>>> import numpy as np
>>> import numpy.linalg as la
>>> np.set_printoptions(precision=1, suppress=True, linewidth=200)
>>> def rd(a):
...     return np.round(a, 1) + 0
... 
>>> E = np.loadtxt("data.csv", delimiter=",")
>>> E
array([[6., 1., 1., 1., 1., 1., 1., 1., 1., 1., 1., 1., 1.],
       [1., 6., 1., 1., 1., 1., 1., 1., 1., 1., 1., 1., 1.],
       [1., 1., 6., 1., 1., 1., 1., 1., 1., 1., 1., 1., 1.],
       [1., 1., 1., 6., 1., 1., 1., 1., 1., 1., 1., 1., 1.],
       [1., 1., 1., 1., 6., 1., 1., 1., 1., 1., 1., 1., 1.],
       [1., 1., 1., 1., 1., 6., 1., 1., 1., 1., 1., 1., 1.],
       [1., 1., 1., 1., 1., 1., 6., 1., 1., 1., 1., 1., 1.],
       [1., 1., 1., 1., 1., 1., 1., 6., 1., 1., 1., 1., 1.],
       [1., 1., 1., 1., 1., 1., 1., 1., 6., 1., 1., 1., 1.],
       [1., 1., 1., 1., 1., 1., 1., 1., 1., 6., 1., 1., 1.],
       [1., 1., 1., 1., 1., 1., 1., 1., 1., 1., 6., 1., 1.],
       [1., 1., 1., 1., 1., 1., 1., 1., 1., 1., 1., 6., 1.],
       [1., 1., 1., 1., 1., 1., 1., 1., 1., 1., 1., 1., 6.]])
>>> x = np.array([-4, -8, -9, -2, -9, -2, -9, -3, -4, -8, 0, -6, -8])
>>> rhs = E @ x
>>> coef, lr = np.zeros(13), 1 / la.norm(E, 2) ** 2
>>> for i in range(20):
...     coef -= lr * E.T @ (E @ coef - rhs)
...     if i % 5 == 0: print(i, round(la.norm(E @ coef - rhs), 1))
... 
0 50.8
5 34.0
10 22.8
15 15.2
>>> rd(la.cond(E))
np.float64(3.6)
>>> ang = np.radians(60)
>>> R = np.eye(13)
>>> R[1, 1] = R[0, 0] = np.cos(ang)
>>> R[1, 0], R[0, 1] = -np.sin(ang), np.sin(ang)
>>> other = E @ R.T
>>> np.allclose(E @ E.T, other @ other.T)
True
>>> rd(np.abs(other - E).max(axis=0))
array([4.7, 5.7, 0. , 0. , 0. , 0. , 0. , 0. , 0. , 0. , 0. , 0. , 0. ])
>>> rd(la.svd(E, compute_uv=False)), rd(la.svd(other, compute_uv=False))
(array([18.,  5.,  5.,  5.,  5.,  5.,  5.,  5.,  5.,  5.,  5.,  5.,  5.]), array([18.,  5.,  5.,  5.,  5.,  5.,  5.,  5.,  5.,  5.,  5.,  5.,  5.]))
>>> np.allclose(la.norm(E, axis=1), la.norm(other, axis=1))
True
>>> low = la.cholesky(E)
>>> rd(np.diag(low) ** 2)
array([6. , 5.8, 5.7, 5.6, 5.6, 5.5, 5.5, 5.4, 5.4, 5.4, 5.3, 5.3, 5.3])
>>> r0 = np.array([4, -1, 0, -2, -1, 3, 3, 3, -3, 1, -5, 3, 3])
>>> other = E + np.outer(r0, np.eye(13)[6])
>>> la.matrix_rank(other - E)
np.int64(1)
>>> la.matrix_rank(la.inv(other) - la.inv(E), tol=1e-8)
np.int64(1)
>>> rd(np.sort(np.abs(np.fft.fft(E[0])))), rd(np.sort(la.svd(E, compute_uv=False)))
(array([ 5.,  5.,  5.,  5.,  5.,  5.,  5.,  5.,  5.,  5.,  5.,  5., 18.]), array([ 5.,  5.,  5.,  5.,  5.,  5.,  5.,  5.,  5.,  5.,  5.,  5., 18.]))
>>> A = np.load("a.npy")
>>> A
array([[4, 4, 4, 3, 2, 2, 6, 3, 3, 3, 6, 4, 3, 2, 0],
       [4, 2, 0, 1, 4, 1, 5, 3, 3, 2, 4, 3, 2, 3, 4],
       [4, 0, 4, 2, 3, 2, 3, 5, 0, 2, 5, 4, 6, 6, 4],
       [3, 1, 2, 2, 4, 0, 2, 3, 2, 5, 3, 2, 2, 3, 4],
       [2, 4, 3, 4, 6, 4, 5, 3, 3, 4, 1, 4, 6, 4, 4],
       [2, 1, 2, 0, 4, 0, 2, 3, 0, 0, 6, 3, 3, 3, 0],
       [6, 5, 3, 2, 5, 2, 4, 4, 0, 2, 6, 2, 2, 6, 3],
       [3, 3, 5, 3, 3, 3, 4, 6, 3, 3, 1, 2, 0, 1, 4],
       [3, 3, 0, 2, 3, 0, 0, 3, 0, 3, 2, 3, 6, 3, 4],
       [3, 2, 2, 5, 4, 0, 2, 3, 3, 0, 2, 3, 4, 4, 5],
       [6, 4, 5, 3, 1, 6, 6, 1, 2, 2, 6, 4, 4, 4, 4],
       [4, 3, 4, 2, 4, 3, 2, 2, 3, 3, 4, 2, 2, 3, 4],
       [3, 2, 6, 2, 6, 3, 2, 0, 6, 4, 4, 2, 0, 5, 4],
       [2, 3, 6, 3, 4, 3, 6, 1, 3, 4, 4, 3, 5, 4, 6],
       [0, 4, 4, 4, 4, 0, 3, 4, 4, 5, 4, 4, 4, 6, 4]])
>>> vals, vecs = la.eigh(A)
>>> x = np.array([-4, 2, 0, 3, -2, -5, -5, 5, 4, 3, 1, 0, 3, -2, 1])
>>> rd(x @ A @ x / (x @ x)), rd(vals[0]), rd(vals[-1])
(np.float64(2.9), np.float64(-10.4), np.float64(48.1))
>>> np.abs(A).sum(axis=1).max(), rd(np.abs(vals).max())
(np.int64(58), np.float64(48.1))
>>> Q, R = la.qr(A)
>>> rd(np.trace(Q @ Q.T))
np.float64(15.0)
>>> rd(np.abs(np.diag(R)))
array([13.9,  6.2,  7.8,  4.4,  6.9,  4.3,  5.4,  5.6,  4.3,  4.7,  3.9,  1.4,  1.8,  3.2,  2.9])
>>> np.allclose(R.T @ R, A.T @ A)
True
>>> r0 = np.array([-1, 2])
>>> np.convolve(A[8], r0)
array([-3,  3,  6, -2,  1,  6,  0, -3,  6, -3,  4,  1,  0,  9,  2,  8])
>>> np.cross(A[8, :3], A[5, :3])
array([ 6, -6, -3])
>>> np.correlate(A[8], A[5], "full")
array([ 0,  9, 18, 18, 33, 33, 15, 30, 42, 15, 36, 58, 36, 68, 78, 73, 74, 61, 43, 42, 32, 42, 39, 26, 35, 18, 23, 10,  8])
